% ipython --no-banner

In [1]: import numpy as np

In [2]: np.set_printoptions(suppress=True, linewidth=100)

In [3]: J = np.loadtxt("test16.csv", delimiter=",")

In [4]: print(J)
[[-3.  0.  0.  0.]
 [ 0.  6. -3. -9.]
 [ 0. -3. -2.  3.]
 [ 0. -9.  3.  6.]]

In [5]: u, r1 = J[2], J[3]

In [6]: print(u @ u)
22.0

In [7]: print(u @ r1)
39.0

In [8]: pr = (u @ r1) / (u @ u) * u

In [9]: print(round(float(np.linalg.norm(u + r1) ** 2 + np.linalg.norm(u - r1) ** 2), 2))
296.0

In [10]: print((r1 - pr) @ u)
0.0

In [11]: print(np.round(r1 - pr, 2))
[ 0.   -3.68  6.55  0.68]

In [12]: print(np.outer(u, r1))
[[  0.  -0.   0.   0.]
 [ -0.  27.  -9. -18.]
 [ -0.  18.  -6. -12.]
 [  0. -27.   9.  18.]]

In [13]: vec = np.array([9, -9, -1, 9])

In [14]: rhs = J @ vec

In [15]: print(rhs)
[ -27. -132.   56.  132.]

In [16]: print(np.round(np.linalg.solve(J, 4 * rhs), 2))
[ 36. -36.  -4.  36.]

In [17]: print(np.round(np.linalg.solve(J, J[:, 3]), 2))
[-0. -0. -0.  1.]

In [18]: print(np.round(np.linalg.solve(J.T, J[0]), 2))
[ 1. -0. -0. -0.]

In [19]: print(np.round(np.linalg.solve(J, rhs + J[:, 2]), 2))
[ 9. -9. -0.  9.]

In [20]: O = J.astype(float).copy()

In [21]: for j in range(4):
    ...:     O[:, j] -= O[:, :j] @ (O[:, :j].T @ O[:, j])
    ...:     O[:, j] /= np.linalg.norm(O[:, j])
    ...: 

In [22]: print(np.round(O.T @ J, 2) + 0)
[[  3.     0.     0.     0.  ]
 [  0.    11.22  -3.47 -10.42]
 [  0.     0.     3.15   0.88]
 [  0.     0.     0.     4.07]]

In [23]: print(O.round(2))
[[-1.    0.    0.    0.  ]
 [ 0.    0.53 -0.36 -0.76]
 [ 0.   -0.27 -0.93  0.25]
 [ 0.   -0.8   0.07 -0.59]]

In [24]: print(np.round(O.T @ O, 2) + 0)
[[1. 0. 0. 0.]
 [0. 1. 0. 0.]
 [0. 0. 1. 0.]
 [0. 0. 0. 1.]]

In [25]: G = J.T @ J

In [26]: print(np.round(np.linalg.eigvalsh(G)[::-1], 2))
[256.   9.   9.   9.]

In [27]: print(np.allclose(G, G.T))
True

In [28]: print((J @ J.T).shape)
(4, 4)

In [29]: print(np.linalg.matrix_rank(G))
4

In [30]: print(G)
[[   9.    0.    0.    0.]
 [   0.  126.  -39. -117.]
 [   0.  -39.   22.   39.]
 [   0. -117.   39.  126.]]

In [31]: out = np.linalg.inv(J)

In [32]: print(round(np.linalg.cond(J), 2))
5.33

In [33]: print(np.allclose(out, J.T))
False

In [34]: print(np.round(np.linalg.det(J) * out, 2))
[[144.   0.   0.   0.]
 [  0.  63.  27.  81.]
 [  0.  27. 135. -27.]
 [  0.  81. -27.  63.]]

In [35]: print(np.round(J @ out, 2) + 0)
[[1. 0. 0. 0.]
 [0. 1. 0. 0.]
 [0. 0. 1. 0.]
 [0. 0. 0. 1.]]

In [36]: print(out.round(2))
[[-0.33 -0.   -0.   -0.  ]
 [-0.   -0.15 -0.06 -0.19]
 [-0.   -0.06 -0.31  0.06]
 [-0.   -0.19  0.06 -0.15]]

In [37]: W0 = np.load("m.npy")

In [38]: print(W0)
[[ 9  0  0]
 [ 0  4  0]
 [ 0  0 -9]]

In [39]: out = np.linalg.inv(W0)

In [40]: print(round(float(np.linalg.slogdet(W0)[0]), 2))
-1.0

In [41]: print(np.round(np.linalg.det(W0) * out, 2))
[[-36.  -0.  -0.]
 [ -0. -81.  -0.]
 [  0.   0.  36.]]

In [42]: print(out.round(2))
[[ 0.11  0.    0.  ]
 [ 0.    0.25  0.  ]
 [-0.   -0.   -0.11]]

In [43]: vec = np.array([9, 5, -1])

In [44]: rhs = out @ vec

In [45]: print(rhs.round(2))
[1.   1.25 0.11]

In [46]: print(np.round(np.linalg.solve(out, rhs + out[:, 2]), 2))
[ 9.  5. -0.]

In [47]: print(np.round(np.linalg.solve(out.T, out[1]), 2))
[ 0.  1. -0.]

In [48]: print(np.round(np.linalg.solve(out, -2 * rhs), 2))
[-18. -10.   2.]

In [49]: hat = np.triu(np.array([[0, 2, -2], [-2, 1, 0], [-3, 3, 0]]), 1) + np.eye(3)

In [50]: out = hat @ W0 @ np.linalg.inv(hat)

In [51]: print(out)
[[  9. -10.  36.]
 [  0.   4.   0.]
 [  0.   0.  -9.]]

In [52]: print(np.trace(out), np.trace(W0))
4.0 4

In [53]: print(hat @ W0 - W0 @ hat)
[[  0. -10.  36.]
 [  0.   0.   0.]
 [  0.   0.   0.]]

In [54]: print(np.poly(out))
[  1.  -4. -81. 324.]

In [55]: print(round(np.linalg.det(out), 2))
-324.0

In [56]: print(np.linalg.matrix_rank(out))
3

In [57]: arr = np.load("a.npy")

In [58]: print(arr)
[[-2.09  2.96  0.83]
 [ 3.55  0.69  1.93]
 [-1.82  3.71  2.6 ]
 [-0.81  1.51 -0.78]
 [-0.49  2.    0.5 ]
 [ 3.46  0.2   0.85]
 [ 4.74  1.2   4.14]
 [-1.8   0.41 -3.98]
 [-2.3   2.52 -0.26]
 [ 0.95  2.93  3.82]
 [ 0.8   1.53  0.86]
 [-1.99  2.22 -0.55]
 [-2.57  1.76 -2.05]
 [-0.7   2.38  1.05]]

In [59]: G = np.cov(arr, rowvar=False)

In [60]: print(np.round(np.linalg.eigvalsh(G)[::-1], 2) + 0)
[8.6  3.03 0.  ]

In [61]: print(round(float(np.corrcoef(arr[:, 0], arr[:, 1])[0, 1]), 2))
-0.54

In [62]: print(np.argwhere(np.triu(np.abs(np.corrcoef(arr.T)) > 0.8, 1)))
[]
